>>> import numpy as np
>>> np.set_printoptions(precision=3, suppress=True, linewidth=160)
>>> data = np.load("arr.npy")
>>> print(data)
[[-0.956  0.129  0.762 -0.054  0.277]
 [ 0.129 -1.811  0.756 -0.414  0.343]
 [ 0.762  0.756  5.151 -1.729  1.062]
 [-0.054 -0.414 -1.729 -1.035 -0.731]
 [ 0.277  0.343  1.062 -0.731 -1.349]]
>>> # equal to its transpose
>>> q, evecs = np.linalg.qr(data[:, :1])[0], np.linalg.qr(data[:, 1:])[0]
>>> sig = np.linalg.svd(q.T @ evecs, compute_uv=False)
>>> print(np.round(np.linalg.norm(q @ q.T - evecs @ evecs.T, 2), 3))
1.0
>>> print((sig > 0.9).sum())
0
>>> P = np.triu(np.array([[-1, 1, 0, 3, -3],
...     [0, 1, 1, -1, -3],
...     [0, 2, 3, 0, -3],
...     [-3, 2, -2, 3, 1],
...     [-1, 1, -2, 1, 3]]), 1) + np.eye(5)
>>> B = P @ data @ np.linalg.inv(P)
>>> print(np.round(np.poly(B), 3) + 0)
[  1.      0.    -22.998 -65.99  -67.983 -23.992]
>>> print(np.linalg.matrix_rank(B))
5
>>> print([round(float(np.linalg.det(data[:i, :i])), 2) + 0 for i in range(1, 6)])
[-0.96, 1.71, 10.58, -16.55, 23.99]
>>> print(round(np.linalg.eigvalsh(data).min(), 3))
-2.0
>>> print(np.all(np.linalg.eigvalsh(data) > 0))
False
>>> rng = np.random.default_rng(47766)
>>> m1 = np.eye(3, dtype=int)[rng.permutation(3)]
>>> print(m1)
[[0 1 0]
 [1 0 0]
 [0 0 1]]
>>> evals, evecs = np.linalg.eig(m1)
>>> print(evals)
[ 1. -1.  1.]
>>> print(np.prod(evals))
-1.0
>>> print(np.sort(np.linalg.eigvals(m1 @ m1)))
[1. 1. 1.]
>>> print([round(float(np.linalg.det(m1[:i, :i])), 2) + 0 for i in range(1, 4)])
[0.0, -1.0, -1.0]
>>> print(np.all(np.linalg.eigvalsh(m1) > 0))
False
>>> print(round(np.linalg.eigvalsh(m1).min(), 3))
-1.0
>>> vec = np.array([-5, 5, 1])
>>> rhs = m1 @ vec
>>> beta, lr = np.zeros(3), 1 / np.linalg.norm(m1, 2) ** 2
>>> for i in range(150):
...     beta -= lr * m1.T @ (m1 @ beta - rhs)
...     if i % 50 == 0: print(i, round(np.linalg.norm(m1 @ beta - rhs), 3))
... 
0 0.0
50 0.0
100 0.0
>>> print(beta)
[-5.  5.  1.]
>>> evals, evecs = np.linalg.eigh(m1)
>>> print((evals > 1e-8).sum(), (evals < -1e-8).sum())
2 1
>>> print(np.linalg.eigvalsh(m1 @ m1))
[1. 1. 1.]
>>> print(np.round(evecs @ np.diag(evals) @ evecs.T, 3) + 0)
[[0. 1. 0.]
 [1. 0. 0.]
 [0. 0. 1.]]
>>> print(np.round(evecs.T @ m1 @ evecs, 3) + 0)
[[-1.  0.  0.]
 [ 0.  1.  0.]
 [ 0.  0.  1.]]
>>> print(evals.sum(), np.trace(m1))
1.0 1
